$ python -q
>>> import numpy as np
>>> from numpy import linalg as LA
>>> np.set_printoptions(precision=2, suppress=True, linewidth=200)
>>> sig = 20 * 0.9 ** np.arange(3)
>>> rng = np.random.default_rng(38864)
>>> data = rng.normal(size=(15, 3)) * rng.permutation(sig)
>>> data
array([[  2.73, -14.93, -17.98],
       [  0.06,  -0.22,   7.43],
       [-15.37,   0.77,  24.63],
       [  3.62,   2.68,  20.1 ],
       [-24.42,  35.65,   7.26],
       [ 12.76,  10.51,  51.1 ],
       [  5.85,  -6.35, -18.09],
       [-10.32,  14.95,  19.5 ],
       [ 15.11,  -5.78,   6.29],
       [  6.14,   4.08,  12.89],
       [ 12.97, -13.44,  16.91],
       [  6.18, -42.94,  -5.42],
       [-29.38,  53.21, -28.8 ],
       [ -1.46,   7.7 ,   0.4 ],
       [-25.93,   4.43, -20.19]])
>>> gram = np.cov(data, rowvar=False)
>>> np.round(np.corrcoef(data[:, 2], data[:, 1])[0, 1], 2)
np.float64(-0.05)
>>> LA.eigvalsh(gram)[::-1]
array([636.36, 428.79,  68.98])
>>> np.argwhere(np.triu(np.abs(np.corrcoef(data.T)) > 0.8, 1))
array([], shape=(0, 2), dtype=int64)
>>> np.median(data, axis=0)
array([2.73, 2.68, 7.26])
>>> M = np.load("run12.npy")
>>> M
array([[ 0.87, -0.13,  0.3 ,  0.04,  0.21,  0.3 ],
       [-0.13,  0.87,  0.3 ,  0.04,  0.21,  0.3 ],
       [ 0.3 ,  0.3 ,  0.31, -0.1 , -0.49, -0.69],
       [ 0.04,  0.04, -0.1 ,  0.99, -0.07, -0.1 ],
       [ 0.21,  0.21, -0.49, -0.07,  0.65, -0.49],
       [ 0.3 ,  0.3 , -0.69, -0.1 , -0.49,  0.31]])
>>> # columns are unit length and at right angles
>>> x0 = np.array([-4, -1, 6, -1, -5, -2])
>>> [p for p in range(1, 25) if np.allclose(LA.matrix_power(M, p), np.eye(6))]
[2, 4, 6, 8, 10, 12, 14, 16, 18, 20, 22, 24]
>>> M.T @ (M @ x0)
array([-4., -1.,  6., -1., -5., -2.])
>>> round(float(LA.det(M)), 2)
-1.0
